$ python -q
>>> import numpy as np
>>> np.set_printoptions(suppress=True, linewidth=200)
>>> def rd(a):
...     return np.round(a, 1) + 0
... 
>>> X = np.loadtxt("arr.csv", delimiter=",")
>>> X
array([[ 0.,  0., -1.,  0.],
       [ 0.,  0.,  0., -1.],
       [-1.,  0.,  0.,  0.],
       [ 0., -1.,  0.,  0.]])
>>> print(rd(np.linalg.eigvals(X)))
[ 1. -1.  1. -1.]
>>> print(rd(np.linalg.eigvals(X).sum().real))
0.0
>>> print(np.kron(np.eye(2, dtype=int), X))
[[ 0.  0. -1.  0.  0.  0. -0.  0.]
 [ 0.  0.  0. -1.  0.  0.  0. -0.]
 [-1.  0.  0.  0. -0.  0.  0.  0.]
 [ 0. -1.  0.  0.  0. -0.  0.  0.]
 [ 0.  0. -0.  0.  0.  0. -1.  0.]
 [ 0.  0.  0. -0.  0.  0.  0. -1.]
 [-0.  0.  0.  0. -1.  0.  0.  0.]
 [ 0. -0.  0.  0.  0. -1.  0.  0.]]
>>> rng = np.random.default_rng(706320)
>>> ang = np.sort(rng.uniform(-2, 2, 11))
>>> A = np.c_[ang, ang ** 2, ang ** 3] @ np.array([[-1, -1, 2, 0, 3, -3, 0],
...     [-3, -3, 2, -3, 3, -3, 3],
...     [2, 2, 0, -1, 3, 2, -1]])
>>> rd(A)
array([[ -8.3,  -8.3,   0.8,  -2.9,  -5.5,  -5.7,   7.3],
       [ -2.7,  -2.7,  -0.2,  -1.6,  -2.3,  -1. ,   2.9],
       [ -1.7,  -1.7,  -0.4,  -1.2,  -1.8,  -0.2,   2. ],
       [  0.1,   0.1,  -0.3,  -0.1,  -0.5,   0.5,   0.1],
       [ -0.6,  -0.6,   0.9,  -0.4,   1.4,  -1.2,   0.3],
       [ -1.3,  -1.3,   2. ,  -1.4,   3.8,  -2.6,   0.9],
       [ -1.6,  -1.6,   2.7,  -2.2,   5.4,  -3.2,   1.3],
       [ -2. ,  -2. ,   3.7,  -3.6,   8.2,  -3.9,   1.9],
       [ -2.1,  -2.1,   5. ,  -5.5,  12. ,  -4.4,   2.5],
       [ -2.1,  -2.1,   5.3,  -6.1,  13.2,  -4.5,   2.6],
       [  0.9,   0.9,  10.9, -17.4,  36.5,  -2.9,   4. ]])
>>> np.argsort(-np.linalg.norm(A, axis=0).round(6), kind="stable")[:3]
array([4, 3, 2])
>>> rd(np.linalg.norm(A, 2) / np.linalg.norm(A))
np.float64(0.9)
